% ipython --no-banner

In [1]: import numpy as np

In [2]: from numpy import linalg as LA

In [3]: np.set_printoptions(suppress=True, linewidth=140)

In [4]: feats = np.array([[1, 0, 0], [-3, 1, 0], [-3, 1, 1]])

In [5]: feats
Out[5]: 
array([[ 1,  0,  0],
       [-3,  1,  0],
       [-3,  1,  1]])

In [6]: feats @ feats
Out[6]: 
array([[ 1,  0,  0],
       [-6,  1,  0],
       [-9,  2,  1]])

In [7]: np.prod(np.diag(feats)), round(LA.det(feats), 2)
Out[7]: (np.int64(1), np.float64(1.0))

In [8]: [int(LA.matrix_rank(LA.matrix_power(feats, p))) for p in range(1, 4)]
Out[8]: [3, 3, 3]

In [9]: np.round(np.sort(LA.eigvals(feats)), 2)
Out[9]: array([1., 1., 1.])

In [10]: LA.matrix_rank(feats - feats[0, 0] * np.eye(3))
Out[10]: np.int64(2)

In [11]: mat = np.array([[3, 2, 2, 2, -2], [-2, 3, -1, 2, -2], [-2, -1, 0, 2, -1]])

In [12]: mat[1] = mat[2]

In [13]: mat
Out[13]: 
array([[ 3,  2,  2,  2, -2],
       [-2, -1,  0,  2, -1],
       [-2, -1,  0,  2, -1]])

In [14]: r0, g = mat[0], mat[2]

In [15]: r0 @ r0
Out[15]: np.int64(25)

In [16]: pr = (r0 @ g) / (r0 @ r0) * r0

In [17]: (g - pr) @ r0
Out[17]: np.float64(0.0)

In [18]: r0 = np.array([0, -3])

In [19]: np.correlate(mat[0], mat[2], "full")
Out[19]: array([ -3,   4,   2,  -1,  -2, -10,  -6,  -2,   4])

In [20]: np.array([np.convolve(row, r0, "same") for row in mat])
Out[20]: 
array([[ 0, -9, -6, -6, -6],
       [ 0,  6,  3,  0, -6],
       [ 0,  6,  3,  0, -6]])

In [21]: other = np.array([[0, 1], [1, 2], [1, 2], [0, 0], [2, 3]])

In [22]: Z = np.array([[2, 1, -2], [0, -1, 3]])

In [23]: rng = np.random.default_rng(215765)

In [24]: m1 = other @ Z + 0.3 * rng.normal(size=(5, 3))

In [25]: m1.round(2)
Out[25]: 
array([[-0.14, -1.47,  3.03],
       [ 2.01, -1.47,  4.32],
       [ 2.14, -0.74,  4.26],
       [-0.09,  0.07,  0.15],
       [ 3.77, -1.24,  4.54]])

In [26]: P = m1 @ LA.solve(m1.T @ m1, m1.T)

In [27]: np.allclose(P @ P, P)
Out[27]: True

In [28]: np.round(np.diag(P), 2)
Out[28]: array([0.81, 0.35, 0.95, 0.06, 0.83])

In [29]: np.round((np.eye(5) - P) @ m1, 2) + 0
Out[29]: 
array([[0., 0., 0.],
       [0., 0., 0.],
       [0., 0., 0.],
       [0., 0., 0.],
       [0., 0., 0.]])

In [30]: J = np.array([[0, 12, 6], [0, 14, 7]])

In [31]: np.unique(J.round(6), axis=0).shape
Out[31]: (2, 3)

In [32]: np.abs(np.diag(LA.qr(J)[1])) > 1e-9
Out[32]: array([False,  True])
